$ python -q
>>> import numpy as np
>>> np.set_printoptions(precision=1, suppress=True, linewidth=140, sign=" ")
>>> W2 = np.array([[1, -7, -6], [-9, -3, -8], [-3, 3, -9]])
>>> rng = np.random.default_rng(29)
>>> X = (rng.random((23, 3)) < 0.25) @ W2
>>> X
array([[  1,  -7,  -6],
       [-12,   0, -17],
       [ -3,   3,  -9],
       [  1,  -7,  -6],
       [  0,   0,   0],
       [  1,  -7,  -6],
       [  1,  -7,  -6],
       [  0,   0,   0],
       [  0,   0,   0],
       [ -9,  -3,  -8],
       [  0,   0,   0],
       [  1,  -7,  -6],
       [ -2,  -4, -15],
       [ -9,  -3,  -8],
       [  1,  -7,  -6],
       [  0,   0,   0],
       [-11,  -7, -23],
       [ -3,   3,  -9],
       [  0,   0,   0],
       [  0,   0,   0],
       [-12,   0, -17],
       [ -3,   3,  -9],
       [ -9,  -3,  -8]])
>>> hat = X @ np.linalg.solve(X.T @ X, X.T)
>>> np.diag(hat)
array([ 0.1,  0.2,  0.2,  0.1,  0. ,  0.1,  0.1,  0. ,  0. ,  0.2,  0. ,  0.1,  0.3,  0.2,  0.1,  0. ,  0.3,  0.2,  0. ,  0. ,  0.2,  0.2,
        0.2])
>>> np.round(np.linalg.eigvalsh(hat), 1) + 0
array([ 0.,  0.,  0.,  0.,  0.,  0.,  0.,  0.,  0.,  0.,  0.,  0.,  0.,  0.,  0.,  0.,  0.,  0.,  0.,  0.,  1.,  1.,  1.])
>>> np.linalg.matrix_rank(np.eye(23) - hat)
np.int64(20)
>>> hat @ X[:, 0]
array([  1., -12.,  -3.,   1.,   0.,   1.,   1.,   0.,   0.,  -9.,   0.,   1.,  -2.,  -9.,   1.,   0., -11.,  -3.,   0.,   0., -12.,  -3.,
        -9.])
>>> np.allclose(hat @ hat, hat)
True
>>> np.trace(hat)
np.float64(3.0)
>>> G = np.cov(X, rowvar=False)
>>> np.linalg.eigvalsh(G)[::-1]
array([ 55.3,  15.7,   4.8])
>>> X.std(axis=0)
array([ 4.6,  3.6,  6.2])
>>> np.argwhere(np.triu(np.abs(np.corrcoef(X.T)) > 0.8, 1))
array([], shape=(0, 2), dtype=int64)
>>> G
array([[22.4, -2.6, 22.2],
       [-2.6, 13.2,  4.4],
       [22.2,  4.4, 40.2]])
>>> round(float(np.corrcoef(X[:, 2], X[:, 0])[0, 1]), 1)
0.7
>>> G.shape
(3, 3)
>>> np.argsort(-X.std(axis=0).round(6), kind="stable")
array([ 2,  0,  1])
>>> labels = rng.permutation(3)
>>> B = G[:, labels] * rng.choice([-1, 1], 3)
>>> B
array([[-22.4,   2.6, -22.2],
       [  2.6, -13.2,  -4.4],
       [-22.2,  -4.4, -40.2]])
>>> Uu, _, Vt = np.linalg.svd(G.T @ B)
>>> labels
array([ 0,  1,  2])
>>> np.round(np.linalg.lstsq(G, B)[0], 1) + 0
array([[-1.,  0.,  0.],
       [ 0., -1.,  0.],
       [ 0.,  0., -1.]])
>>> E = np.load("case2.npy")
>>> E.round(1) + 0
array([[-1.6, -3.4,  3.7],
       [-0.4, -1.2,  2.3],
       [-0.1, -0.3,  1.5],
       [ 0. , -0.2,  1.3],
       [ 0. ,  0.1,  0.8],
       [ 0. ,  0.1,  0.8],
       [-0.1,  0.1,  0.4],
       [-0.1,  0.1,  0.4],
       [-0.1,  0.1,  0.2],
       [-0.1,  0.1,  0.1],
       [ 0. ,  0. ,  0. ],
       [ 0. ,  0. ,  0. ],
       [ 0. ,  0. ,  0. ],
       [ 0.7,  0.2,  0.1],
       [ 1.5,  0.5,  0.3],
       [ 1.8,  0.7,  0.4],
       [ 1.8,  0.7,  0.4],
       [ 5. ,  2.6,  1.2],
       [ 7.5,  4.3,  1.8],
       [10.2,  6.2,  2.4],
       [11.3,  7. ,  2.7],
       [11.4,  7.1,  2.7],
       [15.6, 10.2,  3.5]])
>>> B = np.c_[E[:, :1] @ np.array([[-4]]), np.array([-1, 3, -1, -4, -7, 9, -1, 0, -2, 1, 6, 4, 5, 5, -1, 4, 0, 8, -9, -2, 3, -5, -2])]
>>> B.round(1) + 0
array([[  6.4,  -1. ],
       [  1.6,   3. ],
       [  0.2,  -1. ],
       [  0.1,  -4. ],
       [  0. ,  -7. ],
       [  0. ,   9. ],
       [  0.3,  -1. ],
       [  0.3,   0. ],
       [  0.5,  -2. ],
       [  0.6,   1. ],
       [  0. ,   6. ],
       [  0. ,   4. ],
       [  0. ,   5. ],
       [ -2.8,   5. ],
       [ -5.9,  -1. ],
       [ -7.2,   4. ],
       [ -7.3,   0. ],
       [-20. ,   8. ],
       [-30.1,  -9. ],
       [-40.9,  -2. ],
       [-45. ,   3. ],
       [-45.5,  -5. ],
       [-62.3,  -2. ]])
>>> np.linalg.matrix_rank(np.c_[E, B])
np.int64(4)
>>> np.round(np.linalg.norm(B - E @ np.linalg.lstsq(E, B)[0], axis=0), 1) + 0
array([  0. ,  21.1])
>>> np.linalg.matrix_rank(B)
np.int64(2)
>>> np.round(np.linalg.lstsq(E, B[:, 0])[0], 1) + 0
array([-4.,  0.,  0.])
>>> np.round(np.linalg.norm(np.linalg.qr(E)[0].T @ B, axis=0) ** 2 / ((B ** 2).sum(axis=0) + 1e-12), 1) + 0
array([ 1.,  0.])
>>> W2 = E[[16, 4]].astype(float)
>>> for _ in range(5):
...     labels = np.linalg.norm(E[:, None] - W2, axis=-1).argmin(axis=1)
...     W2 = np.array([E[labels == j].mean(axis=0) for j in range(2)])
... 
>>> labels
array([ 1,  1,  1,  1,  1,  1,  1,  1,  1,  1,  1,  1,  1,  1,  1,  1,  1,  1,  0,  0,  0,  0,  0])
>>> np.abs(W2[1] - W2[0]).argmax()
np.int64(0)
>>> W2.round(1) + 0
array([[ 11.2,   7. ,   2.6],
       [  0.5,   0. ,   0.8]])
>>> np.bincount(labels)
array([  5,  18])
>>> Xc = X - X.mean(axis=0)
>>> V = np.linalg.svd(Xc)[2][:1]
>>> B = Xc - Xc @ V.T @ V
>>> np.round(np.linalg.norm(B) / np.linalg.norm(Xc), 1)
np.float64(0.5)
>>> np.cov(Xc @ V.T, rowvar=False)
array( 55.3)
>>> B.std(axis=0)
array([ 2.3,  3.5,  1.4])
>>> labels = E[:, 0] > np.median(E[:, 0])
>>> u = E[labels].mean(axis=0) - E[~labels].mean(axis=0)
>>> ((E - E.mean(axis=0)) @ u > 0).astype(int)
array([ 0,  0,  0,  0,  0,  0,  0,  0,  0,  0,  0,  0,  0,  0,  0,  0,  0,  1,  1,  1,  1,  1,  1])
>>> hat = E @ np.linalg.solve(E.T @ E, E.T)
>>> np.allclose(hat @ hat, hat)
True
>>> np.round(hat @ E[:, 1], 1) + 0
array([-3.4, -1.2, -0.3, -0.2,  0.1,  0.1,  0.1,  0.1,  0.1,  0.1,  0. ,  0. ,  0. ,  0.2,  0.5,  0.7,  0.7,  2.6,  4.3,  6.2,  7. ,  7.1,
       10.2])
>>> np.round(np.diag(hat), 1) + 0
array([ 0.7,  0.2,  0.1,  0.1,  0.1,  0.1,  0.1,  0.1,  0. ,  0. ,  0. ,  0. ,  0. ,  0. ,  0.1,  0.1,  0.1,  0.1,  0.1,  0.2,  0.2,  0.2,
        0.4])
>>> np.round(np.linalg.eigvalsh(hat), 1) + 0
array([ 0.,  0.,  0.,  0.,  0.,  0.,  0.,  0.,  0.,  0.,  0.,  0.,  0.,  0.,  0.,  0.,  0.,  0.,  0.,  0.,  1.,  1.,  1.])
>>> A = np.loadtxt("data.csv", delimiter=",")
>>> A
array([[ 1.1, -0.2,  0. ],
       [-0.9,  0.2,  0. ]])
>>> # column 0 dominates
>>> B = A / np.sqrt((A ** 2).mean(axis=1, keepdims=True))
>>> np.linalg.norm(B, axis=1)
array([ 1.7,  1.7])
>>> np.linalg.matrix_rank(B) == np.linalg.matrix_rank(A)
np.True_
>>> K = np.load("run18.npy")
>>> K
array([[ 35, -32,  25,  29],
       [-32,  30, -25, -27],
       [ 25, -25,  25,  25],
       [ 29, -27,  25,  33]])
>>> evals, V = np.linalg.eigvalsh(K)
Traceback (most recent call last):
  File "<python-input-64>", line 1, in <module>
    evals, V = np.linalg.eigvalsh(K)
    ^^^^^^^^
ValueError: too many values to unpack (expected 2)
>>> evals, V = np.linalg.eigh(K)
>>> np.round(evals.sum(), 1), np.trace(K)
(np.float64(123.0), np.int64(123))
>>> np.round(V.T @ V, 1) + 0
array([[ 1.,  0.,  0.,  0.],
       [ 0.,  1.,  0.,  0.],
       [ 0.,  0.,  1.,  0.],
       [ 0.,  0.,  0.,  1.]])
>>> (evals > 1e-8).sum(), (evals < -1e-8).sum()
(np.int64(3), np.int64(0))
>>> np.linalg.eigvalsh(K + -3 * np.eye(4))
array([ -3. ,   0.8,   3.4, 109.8])
>>> np.abs(V[:, -1]).round(6).argmax()
np.int64(0)
>>> round(float(np.trace(np.linalg.pinv(K) @ K)), 1)
3.0
>>> np.unique(K.round(6), axis=0).shape
(4, 4)
>>> Uu, sv, Vt = np.linalg.svd(K)
>>> np.argmax(sv[:-1] / (sv[1:] + 1e-6)) + 1
np.int64(3)
>>> B = Uu[:, :3] @ np.diag(sv[:3]) @ Vt[:3]
>>> round(float(np.abs(K - B).max()), 1)
0.0
>>> round(np.linalg.norm(K - B) / np.linalg.norm(K), 1)
np.float64(0.0)
>>> np.linalg.matrix_rank(B)
np.int64(3)
>>> B
array([[ 35., -32.,  25.,  29.],
       [-32.,  30., -25., -27.],
       [ 25., -25.,  25.,  25.],
       [ 29., -27.,  25.,  33.]])
>>> B = K + rng.integers(-2, 3, (4, 3)) @ rng.integers(-2, 3, (3, 4))
>>> B
array([[ 32, -38,  26,  31],
       [-32,  36, -28, -33],
       [ 25, -25,  25,  25],
       [ 29, -33,  27,  37]])
>>> B - K
array([[-3, -6,  1,  2],
       [ 0,  6, -3, -6],
       [ 0,  0,  0,  0],
       [ 0, -6,  2,  4]])
>>> np.abs(B - K).sum(axis=1)
array([ 12,  15,   0,  12])
>>> np.linalg.matrix_rank(B - K, tol=1e-8)
np.int64(3)
>>> mat = np.load("m.npy")
>>> mat
array([[ 0., -1., -1.],
       [-1.,  0., -1.],
       [-1., -1.,  0.]])
>>> # symmetric, so the eigenvalues are real
>>> np.sort(np.abs(np.fft.fft(mat[0]))), np.sort(np.linalg.svd(mat, compute_uv=False))
(array([ 1.,  1.,  2.]), array([ 1.,  1.,  2.]))
>>> (mat @ mat)[0]
array([ 2.,  1.,  1.])
>>> q = mat.astype(float).copy()
>>> for j in range(3):
...     q[:, j] -= q[:, :j] @ (q[:, :j].T @ q[:, j])
...     q[:, j] /= np.linalg.norm(q[:, j])
... 
>>> q
array([[ 0. , -0.8, -0.6],
       [-0.7,  0.4, -0.6],
       [-0.7, -0.4,  0.6]])
>>> np.allclose(mat, mat.T)
True
>>> np.trace(mat)
np.float64(0.0)
>>> np.linalg.matrix_power(mat, 2)
array([[ 2.,  1.,  1.],
       [ 1.,  2.,  1.],
       [ 1.,  1.,  2.]])
>>> (mat - mat.T) / 2
array([[ 0.,  0.,  0.],
       [ 0.,  0.,  0.],
       [ 0.,  0.,  0.]])
>>> round(np.abs(np.linalg.eigvals(mat)).max(), 1)
np.float64(2.0)
>>> np.allclose(mat @ mat.T, mat.T @ mat)
True
>>> mat.inv()
Traceback (most recent call last):
  File "<python-input-99>", line 1, in <module>
    mat.inv()
    ^^^^^^^
AttributeError: 'numpy.ndarray' object has no attribute 'inv'
>>> evals, V = np.linalg.eig(mat)
>>> round(np.prod(evals), 1)
np.float64(-2.0)
>>> np.round(mat @ V[:, 0] - evals[0] * V[:, 0], 1) + 0
array([ 0.,  0.,  0.])
>>> np.sort(np.linalg.eigvals(mat @ mat))
array([ 1.,  1.,  4.])
>>> np.sort(np.linalg.eigvals(mat.T))
array([-2.,  1.,  1.])
>>> hat = np.triu(np.array([[2, 0, 1], [1, -1, -1], [3, 3, -3]]), 1) + np.eye(3)
>>> B = hat @ mat @ np.linalg.inv(hat)
>>> np.round(np.linalg.det(B), 1)
np.float64(-2.0)
>>> np.trace(B), np.trace(mat)
(np.float64(0.0), np.float64(0.0))
